$ python -q
>>> import numpy as np
>>> np.set_printoptions(suppress=True, linewidth=100)
>>> def tidy(a):
...     return np.round(a, 2) + 0
... 
>>> F = np.loadtxt("w.csv", delimiter=",")
>>> tidy(F)
array([[ 0.96, -0.11, -0.11, -0.19, -0.11],
       [-0.11,  0.66, -0.34, -0.57, -0.34],
       [-0.11, -0.34,  0.66, -0.57, -0.34],
       [-0.19, -0.57, -0.57,  0.06, -0.57],
       [-0.11, -0.34, -0.34, -0.57,  0.66]])
>>> np.allclose(F @ F.T, F.T @ F)
True
>>> tidy((F + F.T) / 2)
array([[ 0.96, -0.11, -0.11, -0.19, -0.11],
       [-0.11,  0.66, -0.34, -0.57, -0.34],
       [-0.11, -0.34,  0.66, -0.57, -0.34],
       [-0.19, -0.57, -0.57,  0.06, -0.57],
       [-0.11, -0.34, -0.34, -0.57,  0.66]])
>>> tidy(np.trace(F))
np.float64(3.0)
>>> tidy(np.linalg.det(F))
np.float64(-1.0)
>>> tidy(np.sort(np.abs(np.linalg.eigvals(F))))
array([1., 1., 1., 1., 1.])
>>> np.linalg.determinant(F)
Traceback (most recent call last):
  File "<python-input-10>", line 1, in <module>
    np.linalg.determinant(F)
    ^^^^^^^^^^^^^^^^^^^^^
AttributeError: module 'numpy.linalg' has no attribute 'determinant'
>>> tidy(F @ F)
array([[1., 0., 0., 0., 0.],
       [0., 1., 0., 0., 0.],
       [0., 0., 1., 0., 0.],
       [0., 0., 0., 1., 0.],
       [0., 0., 0., 0., 1.]])
>>> w, vecs = np.linalg.eigh(F)
>>> vec = np.array([-2, 2, 0, 3, -3])
>>> tidy(vec @ F @ vec)
np.float64(22.23)
>>> tidy(np.linalg.eigvalsh(F[1:, 1:]))
array([-0.96,  1.  ,  1.  ,  1.  ])
>>> W0 = np.load("mat.npy")
>>> W0
array([[0, 0, 0, 0, 2, 2, 1],
       [0, 2, 0, 0, 0, 0, 0],
       [0, 0, 0, 0, 0, 0, 0],
       [0, 0, 0, 0, 0, 1, 0],
       [0, 0, 0, 0, 1, 0, 0],
       [2, 0, 0, 0, 0, 1, 0],
       [2, 0, 0, 0, 0, 0, 1]])
>>> # 3 blocks once reordered
>>> U, sig, Vh = np.linalg.svd(W0)
>>> tidy(sig)
array([3.42, 2.7 , 2.  , 1.22, 0.71, 0.  , 0.  ])
>>> np.argmax(sig[:-1] / (sig[1:] + 1e-6)) + 1
np.int64(5)
>>> Y = U[:, :5] @ np.diag(sig[:5]) @ Vh[:5]
>>> np.linalg.matrix_rank(W0, rtol=0.05)
np.int64(5)
>>> np.linalg.matrix_rank(Y)
np.int64(5)
>>> tidy(np.abs(W0 - Y).max())
np.float64(0.0)
